% python3 -q
>>> import numpy as np
>>> from numpy import linalg as LA
>>> np.set_printoptions(precision=2, suppress=True, linewidth=100)
>>> W0 = np.load("m.npy")
>>> print(W0)
[[-6.95  8.    3.    2.   -4.    0.  ]
 [-7.   -3.95  9.   -6.    0.    1.  ]
 [ 3.   -1.    8.05  3.    0.    9.  ]
 [-4.   -9.   -3.   -3.95  7.   -7.  ]
 [-6.   -1.    1.    7.   -1.95 -6.  ]
 [-7.    8.    3.    2.   -4.    0.05]]
>>> round(LA.norm(W0, "nuc"), 2)
np.float64(62.92)
>>> Y = np.array([[0, -1, -2, 0], [2, 1, 1, 2], [0, -3, 1, 2], [2, 0, 2, 3]])
>>> J = np.tril(Y)
>>> J
array([[ 0,  0,  0,  0],
       [ 2,  1,  0,  0],
       [ 0, -3,  1,  0],
       [ 2,  0,  2,  3]])
>>> np.allclose(J[:-1].T @ LA.lstsq(J[:-1].T, J[-1])[0], J[-1])
False
>>> np.abs(np.diag(LA.qr(J)[1])) > 1e-9
array([ True,  True,  True, False])
>>> rk = LA.matrix_rank(J)
>>> print(rk)
3
>>> N = LA.svd(J)[2][rk:].T
>>> N.shape
(4, 1)
>>> N[:, 0] / N[np.abs(N[:, 0]).round(6).argmax(), 0]
array([-0.17,  0.33,  1.  , -0.56])
>>> np.round(J @ N, 2) + 0
array([[0.],
       [0.],
       [0.],
       [0.]])
>>> U, sig, VT = LA.svd(J)
>>> sig.round(2) + 0
array([4.28, 3.38, 1.5 , 0.  ])
>>> np.argmax(sig[:-1] / (sig[1:] + 1e-6)) + 1
np.int64(3)
>>> Y = U[:, :3] @ np.diag(sig[:3]) @ VT[:3]
>>> round(float(LA.norm(J - Y, 2)), 2), round(float(sig[3]), 2)
(0.0, 0.0)
>>> LA.matrix_rank(J, rtol=0.05)
np.int64(3)
>>> LA.matrix_rank(Y)
np.int64(3)
>>> Y.round(2) + 0
array([[ 0.,  0.,  0.,  0.],
       [ 2.,  1.,  0.,  0.],
       [ 0., -3.,  1.,  0.],
       [ 2.,  0.,  2.,  3.]])
